$ python3 -q
>>> import numpy as np
>>> from numpy import linalg as LA
>>> np.set_printoptions(precision=2, suppress=True, linewidth=120, floatmode="fixed")
>>> f = np.array([9, 9, 6, 4, 3, 9, 6, 6, 9, 0])
>>> K = f[np.abs(np.subtract.outer(np.arange(10), np.arange(10)))]
>>> print(K)
[[9 9 6 4 3 9 6 6 9 0]
 [9 9 9 6 4 3 9 6 6 9]
 [6 9 9 9 6 4 3 9 6 6]
 [4 6 9 9 9 6 4 3 9 6]
 [3 4 6 9 9 9 6 4 3 9]
 [9 3 4 6 9 9 9 6 4 3]
 [6 9 3 4 6 9 9 9 6 4]
 [6 6 9 3 4 6 9 9 9 6]
 [9 6 6 9 3 4 6 9 9 9]
 [0 9 6 6 9 3 4 6 9 9]]
>>> f, v = K[5], K[9]
>>> print(f @ v)
330
>>> print(f @ f)
446
>>> p = (f @ v) / (f @ f) * f
>>> print(p)
[6.66 2.22 2.96 4.44 6.66 6.66 6.66 4.44 2.96 2.22]
>>> print(round(float(LA.norm(f + v) ** 2 + LA.norm(f - v) ** 2), 2))
1806.0
>>> M2 = np.array([[-9, 1, -7, -3, 9, -7, 0, -9, -1],
...     [2, 1, -1, -3, 3, 8, -8, 3, -2],
...     [9, 8, -3, -6, -9, 9, -8, -4, -2],
...     [6, 0, -5, 7, 3, 8, -6, 9, 9],
...     [2, -5, 1, 9, -9, 2, -1, 6, 5],
...     [-9, 1, -1, -9, -9, 0, 0, -4, -8],
...     [6, -7, -8, -7, -4, 7, 4, -8, 4],
...     [-7, 8, -7, -3, 2, -7, 2, 5, -6],
...     [9, -4, 6, 4, 7, 6, -4, 2, -5]])
>>> mat = np.triu(M2)
>>> print(mat)
[[-9  1 -7 -3  9 -7  0 -9 -1]
 [ 0  1 -1 -3  3  8 -8  3 -2]
 [ 0  0 -3 -6 -9  9 -8 -4 -2]
 [ 0  0  0  7  3  8 -6  9  9]
 [ 0  0  0  0 -9  2 -1  6  5]
 [ 0  0  0  0  0  0  0 -4 -8]
 [ 0  0  0  0  0  0  4 -8  4]
 [ 0  0  0  0  0  0  0  5 -6]
 [ 0  0  0  0  0  0  0  0 -5]]
>>> print([round(float(x), 2) for x in LA.svd(mat, compute_uv=False)[:3]])
[25.51, 18.69, 15.76]
>>> print(LA.matrix_rank(mat, rtol=0.1))
6
>>> print(LA.cond(mat) > 100)
True
>>> print(round(float(LA.norm(mat, 2) / LA.norm(mat)), 2))
0.65
>>> M2 = np.array([[3, 0],
...     [3, 2],
...     [3, 2],
...     [3, 0],
...     [3, 1],
...     [1, 0],
...     [1, 0],
...     [0, 3],
...     [0, 3]])
>>> print(np.einsum("ij->j", mat))
[ -9   2 -11  -5  -3  20 -19  -2  -6]
>>> print(np.vstack([mat, M2.T]).shape)
(11, 9)
>>> arr = np.load("w.npy")
>>> print(arr)
[[ -3.01   4.02   9.02   0.00 -15.00   9.00  -9.01 -10.01 -13.04   4.03  -1.99  -2.98   9.02]
 [-14.99   2.01  15.00   9.95 -17.05  21.00  -7.01 -16.01 -12.96   8.02   5.97  -8.99  -2.99]
 [ -9.98  -0.99  10.01   9.02 -13.96  15.98  -4.97 -12.01 -11.99   8.00   0.98  -6.98  -2.00]
 [ -7.97  -2.00   2.01   5.01  -2.00   8.01  -3.01  -4.01  -4.01   1.00   4.00   1.02  -3.97]
 [ -8.98   4.02  12.00   4.99 -11.96  12.98  -4.01 -11.03  -6.99   5.03   4.99  -8.00  -0.97]]
>>> vec = np.array([-5, -9, 1, 2, 0, -3, -5, -5, -5, 8, 6, 0, 1])
>>> print(np.sign((arr @ vec).round(6)))
[1.00 1.00 1.00 1.00 1.00]
>>> print(LA.norm(arr @ vec) <= LA.norm(arr, 2) * LA.norm(vec) + 1e-9)
True
>>> vec @ arr
Traceback (most recent call last):
  File "<python-input-27>", line 1, in <module>
    vec @ arr
    ~~~~^~~~~
ValueError: matmul: Input operand 1 has a mismatch in its core dimension 0, with gufunc signature (n?,k),(k,m?)->(n?,m?) (size 5 is different from 13)
>>> print(arr @ np.ones(13))
[-19.95 -18.05 -18.89  -5.92  -7.93]
>>> print(np.einsum("ij,j->i", arr, vec))
[150.51 305.65 251.65 129.03 171.12]
>>> f = np.array([1, -3, 3])
>>> print(np.polyval(f, arr[4]))
[110.58   7.10 111.00  12.93 181.92 132.54  31.11 157.75  72.83  13.21  12.93  91.00   6.85]
>>> vec = np.array([-2, 1, -7, -1, 7, 1, 1, -9, 3, 1, -2, 7, -3])
>>> h = np.maximum(arr @ vec, 0)
>>> print(np.flatnonzero(h > 1e-9))
[3]
>>> print(np.maximum(arr @ (3 * vec), 0))
[ 0.00  0.00  0.00 65.91  0.00]
>>> print(np.maximum(arr @ vec, 0) - np.maximum(-arr @ vec, 0))
[-147.05 -140.99 -111.53   21.97 -121.50]
>>> th = np.radians(180)
>>> R = np.eye(13)
>>> R[9, 9] = R[8, 8] = np.cos(th)
>>> R[9, 8], R[8, 9] = -np.sin(th), np.sin(th)
>>> M2 = arr @ R.T
>>> print(np.abs(M2 - arr).max(axis=0))
[ 0.00  0.00  0.00  0.00  0.00  0.00  0.00  0.00 26.08 16.04  0.00  0.00  0.00]
>>> M = np.load("layer12.npy")
>>> print(M)
[[  2   6  -3   4  -1  -6]
 [  6  18  -9  12  -3 -18]
 [ 16  48 -24  32  -8 -48]
 [ 18  54 -27  36  -9 -54]
 [  8  24 -12  16  -4 -24]
 [ 16  48 -24  32  -8 -48]
 [-16 -48  24 -32   8  48]
 [ -2  -6   3  -4   1   6]
 [  0   0   0   0   0   0]]
>>> try:
...     LA.inv(M)
... except LA.LinAlgError as e:
...     print("failed:", e)
... 
failed: Last 2 dimensions of the array must be square
>>> print(M @ LA.pinv(M) @ M)
[[  2.00   6.00  -3.00   4.00  -1.00  -6.00]
 [  6.00  18.00  -9.00  12.00  -3.00 -18.00]
 [ 16.00  48.00 -24.00  32.00  -8.00 -48.00]
 [ 18.00  54.00 -27.00  36.00  -9.00 -54.00]
 [  8.00  24.00 -12.00  16.00  -4.00 -24.00]
 [ 16.00  48.00 -24.00  32.00  -8.00 -48.00]
 [-16.00 -48.00  24.00 -32.00   8.00  48.00]
 [ -2.00  -6.00   3.00  -4.00   1.00   6.00]
 [  0.00   0.00   0.00   0.00   0.00   0.00]]
>>> print(LA.lstsq(M[:-1].T, M[-1])[2])
1
>>> print(np.abs(np.diag(LA.qr(M)[1])) > 1e-9)
[ True False False False False False]
>>> print(np.round(np.trace(LA.pinv(M) @ M), 2))
1.0
>>> print(np.unique(M.round(6), axis=0).shape)
(8, 6)
>>> feats = np.loadtxt("out19.csv", delimiter=",")
>>> print(feats)
[[ -0.50  -0.60  -1.60   0.30   0.30   1.00]
 [ -0.20   0.20  -0.50   1.00   1.10   0.40]
 [ -0.10  -1.30  -1.90  -1.10   0.30  -1.40]
 [ -0.30  -0.90  -1.50  -1.90   0.10   1.10]
 [ -1.80   0.30   0.20  -0.20  -1.30   0.30]
 [  1.10   1.80  -0.10  -1.90   1.40  -0.20]
 [ -0.90   0.00   0.00   0.40  -0.80  -0.10]
 [  1.70   2.50  -2.50   0.00   1.30   1.90]
 [  1.20   0.80   0.70  -0.80  -0.70  -1.00]
 [ -1.50  -1.70  -1.00  -0.70   0.10  -1.80]
 [  0.90  -0.30  -0.30   1.00   1.60  -0.70]
 [-10.00   7.00  -4.00  11.00  -9.00   0.00]
 [  0.10   1.10  -0.30  -1.70  -0.70   1.00]
 [  0.40  -1.40  -1.50   0.00   1.60  -1.00]
 [  0.10  -0.50   0.60  -1.30   1.00  -0.50]
 [ -2.40  -0.50  -0.40  -0.20  -1.90   2.30]
 [  1.30  -0.20   1.00  -0.40  -1.20  -0.50]
 [ -1.40  -0.40  -0.70   0.40  -0.20   0.60]
 [  0.30   0.60  -0.10   0.90   0.60  -0.20]
 [ -0.50  -0.70  -0.90  -0.30   0.20  -1.40]
 [  0.30  -0.80   0.60  -0.40   0.90   0.40]
 [  0.00  -1.10   0.30   1.20  -0.40   1.00]]
>>> vec = np.array([0, 5, 8, 9, 4, 4])
>>> rhs = feats @ vec
>>> print(np.round(LA.lstsq(feats, rhs)[0], 2) + 0)
[0.00 5.00 8.00 9.00 4.00 4.00]
>>> try:
...     LA.solve(feats, rhs)
... except LA.LinAlgError as e:
...     print(e)
... 
Last 2 dimensions of the array must be square
>>> rng = np.random.default_rng(61)
>>> rhs = rhs + 0.1 * rng.normal(size=22)
>>> print(rhs)
[ -7.96  11.89 -35.89 -28.91  -2.88  -4.03   0.08   5.21  -4.46 -29.32   8.60  65.95 -10.88 -16.53  -7.24  -5.82  -3.44
  -2.39  11.84 -18.12   2.45   9.98]
>>> coef, *_ = LA.lstsq(feats, rhs)
>>> print(np.round(LA.norm(rhs - feats @ coef), 2))
0.38
>>> print([round(float(LA.norm(LA.solve(feats.T @ feats + lam * np.eye(6), feats.T @ rhs))), 2) for lam in (0, 1, 10, 100)])
[14.18, 13.36, 9.6, 3.76]
